In [1]: import numpy as np

In [2]: import numpy.linalg as la

In [3]: np.set_printoptions(precision=2, suppress=True, linewidth=160, sign=" ")

In [4]: rng = np.random.default_rng(13760)

In [5]: m1 = rng.normal(size=(27, 7)) + 20 * np.array([-3, -3, 3, 3, 0, 1, 0])

In [6]: m1
Out[6]: 
array([[-59.76, -60.84,  58.33,  59.42,   0.04,  21.09,   0.12],
       [-59.94, -57.76,  59.34,  61.03,  -0.35,  20.2 ,   0.78],
       [-59.43, -60.55,  60.29,  58.32,  -1.38,  20.08,  -0.48],
       [-59.18, -62.22,  60.9 ,  62.19,   0.39,  21.39,  -0.7 ],
       [-60.57, -60.62,  57.83,  61.14,  -3.03,  20.25,  -0.73],
       [-61.29, -59.86,  58.43,  60.92,   1.86,  20.5 ,  -0.16],
       [-60.31, -58.28,  59.96,  59.89,  -0.14,  23.38,   0.87],
       [-59.99, -60.42,  61.11,  60.11,   1.2 ,  20.95,  -0.09],
       [-59.57, -58.93,  60.33,  59.05,  -1.5 ,  19.43,  -0.78],
       [-61.03, -59.93,  62.26,  61.02,  -0.63,  19.91,  -0.02],
       [-60.41, -59.1 ,  58.93,  60.25,   0.26,  21.9 ,   1.82],
       [-60.89, -60.17,  60.7 ,  62.21,   0.33,  20.35,   0.56],
       [-60.69, -59.97,  59.2 ,  59.97,   0.28,  21.68,  -2.34],
       [-61.46, -61.39,  58.89,  58.71,   1.04,  20.22,   1.06],
       [-61.84, -59.98,  60.88,  59.48,  -2.44,  21.69,   0.43],
       [-60.61, -60.41,  58.63,  59.03,  -1.26,  20.42,   0.83],
       [-60.23, -61.34,  60.48,  58.45,  -0.55,  21.37,  -0.71],
       [-61.6 , -61.4 ,  59.09,  60.35,   1.55,  16.57,   0.01],
       [-58.7 , -60.77,  60.91,  62.13,   1.11,  20.4 ,   0.4 ],
       [-59.9 , -60.11,  60.74,  60.38,  -1.66,  17.2 ,  -1.07],
       [-59.92, -59.65,  57.61,  61.69,  -0.04,  21.53,  -2.05],
       [-58.64, -59.36,  57.34,  59.72,  -0.11,  19.2 ,   0.65],
       [-61.57, -60.8 ,  59.54,  58.92,  -0.95,  21.13,   0.56],
       [-60.64, -59.9 ,  60.38,  59.21,  -0.39,  20.16,  -0.06],
       [-58.74, -60.98,  61.61,  59.05,   0.97,  19.21,  -1.83],
       [-61.16, -58.9 ,  58.62,  60.17,   1.23,  20.8 ,   0.88],
       [-60.83, -58.66,  60.37,  59.67,  -0.32,  20.33,   0.26]])

In [7]: G = np.cov(m1, rowvar=False)

In [8]: G.shape
Out[8]: (7, 7)

In [9]: m1.std(axis=0)
Out[9]: array([ 0.89,  1.02,  1.25,  1.12,  1.18,  1.34,  0.97])

In [10]: K = np.load("case7.npy")

In [11]: K
Out[11]: 
array([[-2.,  5.,  0.,  0.,  0.,  0.,  0.,  0.,  0.],
       [ 5.,  1.,  5.,  0.,  0.,  0.,  0.,  0.,  0.],
       [ 0.,  5.,  3.,  5.,  0.,  0.,  0.,  0.,  0.],
       [ 0.,  0.,  5., -2.,  5.,  0.,  0.,  0.,  0.],
       [ 0.,  0.,  0.,  5., -2.,  5.,  0.,  0.,  0.],
       [ 0.,  0.,  0.,  0.,  5., -2.,  5.,  0.,  0.],
       [ 0.,  0.,  0.,  0.,  0.,  5.,  1.,  5.,  0.],
       [ 0.,  0.,  0.,  0.,  0.,  0.,  5., -3.,  5.],
       [ 0.,  0.,  0.,  0.,  0.,  0.,  0.,  5.,  2.]])

In [12]: # symmetric, so the eigenvalues are real

In [13]: idx = rng.permutation(9)

In [14]: idx
Out[14]: array([ 4,  3,  2,  0,  7,  6,  8,  1,  5])

In [15]: other = K[idx][:, idx]

In [16]: np.diag(other)
Out[16]: array([-2., -2.,  3., -2., -3.,  1.,  2.,  1., -2.])

In [17]: np.allclose(other, K)
Out[17]: False

In [18]: round(la.det(other), 2), round(float(la.det(K[idx])), 2)
Out[18]: (np.float64(837462.0), 837462.0)

In [19]: Uu, s, Vt = la.svd(K)

In [20]: np.argmax(s[:-1] / (s[1:] + 1e-6)) + 1
Out[20]: np.int64(8)

In [21]: s
Out[21]: array([ 10.68,   9.69,   8.47,   8.02,   6.73,   5.02,   4.09,   2.95,   0.29])

In [22]: other = Uu[:, :8] @ np.diag(s[:8]) @ Vt[:8]

In [23]: round(np.abs(K - other).max(), 2)
Out[23]: np.float64(0.07)

In [24]: la.matrix_rank(other)
Out[24]: np.int64(8)

In [25]: np.round(la.norm(K - other, 2), 2), np.round(s[8], 2)
Out[25]: (np.float64(0.29), np.float64(0.29))

In [26]: r0 = np.array([-2, 1, 2, -1, 2, -2, -2, -2, 2])

In [27]: other = K + np.outer(r0, np.eye(9)[6])

In [28]: la.matrix_rank(la.inv(other) - la.inv(K), tol=1e-8)
Out[28]: np.int64(1)

In [29]: la.matrix_rank(other - K)
Out[29]: np.int64(1)

In [30]: other
Out[30]: 
array([[-2.,  5.,  0.,  0.,  0.,  0., -2.,  0.,  0.],
       [ 5.,  1.,  5.,  0.,  0.,  0.,  1.,  0.,  0.],
       [ 0.,  5.,  3.,  5.,  0.,  0.,  2.,  0.,  0.],
       [ 0.,  0.,  5., -2.,  5.,  0., -1.,  0.,  0.],
       [ 0.,  0.,  0.,  5., -2.,  5.,  2.,  0.,  0.],
       [ 0.,  0.,  0.,  0.,  5., -2.,  3.,  0.,  0.],
       [ 0.,  0.,  0.,  0.,  0.,  5., -1.,  5.,  0.],
       [ 0.,  0.,  0.,  0.,  0.,  0.,  3., -3.,  5.],
       [ 0.,  0.,  0.,  0.,  0.,  0.,  2.,  5.,  2.]])

In [31]: np.argsort(-la.norm(other, axis=0).round(6), kind="stable")[:3]
Out[31]: array([ 2,  7,  3])

In [32]: la.matrix_rank(other, rtol=0.1)
Out[32]: np.int64(8)

In [33]: [round(float(x), 2) for x in la.svd(other, compute_uv=False)[:3]]
Out[33]: [10.38, 9.86, 8.51]

In [34]: round(np.log10(la.cond(other)))
Out[34]: 2

In [35]: x = np.array([2, 3, 3, 1, 3, 1, 3, 1, 2])

In [36]: (K * x).sum(axis=1)
Out[36]: array([ 11.,  28.,  29.,  28.,   4.,  28.,  13.,  22.,   9.])

In [37]: np.einsum("ij,j->i", K, x)
Out[37]: array([ 11.,  28.,  29.,  28.,   4.,  28.,  13.,  22.,   9.])

In [38]: la.norm(K @ x) <= la.norm(K, 2) * la.norm(x) + 1e-9
Out[38]: np.True_

In [39]: np.sign((K @ x).round(6))
Out[39]: array([ 1.,  1.,  1.,  1.,  1.,  1.,  1.,  1.,  1.])

In [40]: feats = np.loadtxt("a.csv", delimiter=",")

In [41]: feats
Out[41]: 
array([[ 2.,  0.,  0.,  0.,  0.,  0.,  0.,  0.,  0.],
       [ 0.,  2.,  0.,  0.,  0.,  0.,  0.,  0.,  0.],
       [ 3.,  3., -3.,  0.,  0.,  0.,  0.,  0.,  0.],
       [-2., -1.,  1., -1.,  0.,  0.,  0.,  0.,  0.],
       [-2., -3., -2.,  1., -2.,  0.,  0.,  0.,  0.],
       [-2.,  1., -1.,  2., -3., -2.,  0.,  0.,  0.],
       [-1., -2.,  3.,  0.,  3., -1.,  2.,  0.,  0.],
       [ 1.,  3., -1.,  3., -3., -3., -1.,  3.,  0.],
       [ 3.,  0.,  3., -2.,  2., -2.,  0.,  1., -1.]])

In [42]: other = la.invert(feats)
AttributeError: module 'numpy.linalg' has no attribute 'invert'


In [43]: other = la.inv(feats)

In [44]: np.allclose(other, feats.T)
Out[44]: False

In [45]: round(la.cond(feats), 2)
Out[45]: np.float64(55.95)

In [46]: np.round(la.det(feats) * other, 2) + 0
Out[46]: 
array([[-144.,    0.,    0.,    0.,    0.,    0.,    0.,    0.,    0.],
       [   0., -144.,    0.,    0.,    0.,    0.,    0.,    0.,    0.],
       [-144., -144.,   96.,    0.,    0.,    0.,    0.,    0.,    0.],
       [ 144.,    0.,   96.,  288.,    0.,    0.,    0.,    0.,    0.],
       [ 360.,  360.,  -48.,  144.,  144.,    0.,    0.,    0.,    0.],
       [-180., -540.,  120.,   72., -216.,  144.,    0.,    0.,    0.],
       [-486., -738.,  -12., -180., -324.,   72., -144.,    0.,    0.],
       [-126., -330.,    4., -132., -180.,  168.,  -48.,  -96.,    0.],
       [-198., 1038., -236., -564.,  540., -120.,  -48.,  -96.,  288.]])

In [47]: (np.abs(other) > 1e-9).astype(int)
Out[47]: 
array([[ 1,  0,  0,  0,  0,  0,  0,  0,  0],
       [ 0,  1,  0,  0,  0,  0,  0,  0,  0],
       [ 1,  1,  1,  0,  0,  0,  0,  0,  0],
       [ 1,  0,  1,  1,  0,  0,  0,  0,  0],
       [ 1,  1,  1,  1,  1,  0,  0,  0,  0],
       [ 1,  1,  1,  1,  1,  1,  0,  0,  0],
       [ 1,  1,  1,  1,  1,  1,  1,  0,  0],
       [ 1,  1,  1,  1,  1,  1,  1,  1,  0],
       [ 1,  1,  1,  1,  1,  1,  1,  1,  1]])

In [48]: round(la.det(feats) * la.det(other), 2)
Out[48]: np.float64(1.0)

In [49]: np.round(la.inv(other), 2) + 0
Out[49]: 
array([[ 2.,  0.,  0.,  0.,  0.,  0.,  0.,  0.,  0.],
       [ 0.,  2.,  0.,  0.,  0.,  0.,  0.,  0.,  0.],
       [ 3.,  3., -3.,  0.,  0.,  0.,  0.,  0.,  0.],
       [-2., -1.,  1., -1.,  0.,  0.,  0.,  0.,  0.],
       [-2., -3., -2.,  1., -2.,  0.,  0.,  0.,  0.],
       [-2.,  1., -1.,  2., -3., -2.,  0.,  0.,  0.],
       [-1., -2.,  3.,  0.,  3., -1.,  2.,  0.,  0.],
       [ 1.,  3., -1.,  3., -3., -3., -1.,  3.,  0.],
       [ 3.,  0.,  3., -2.,  2., -2.,  0.,  1., -1.]])
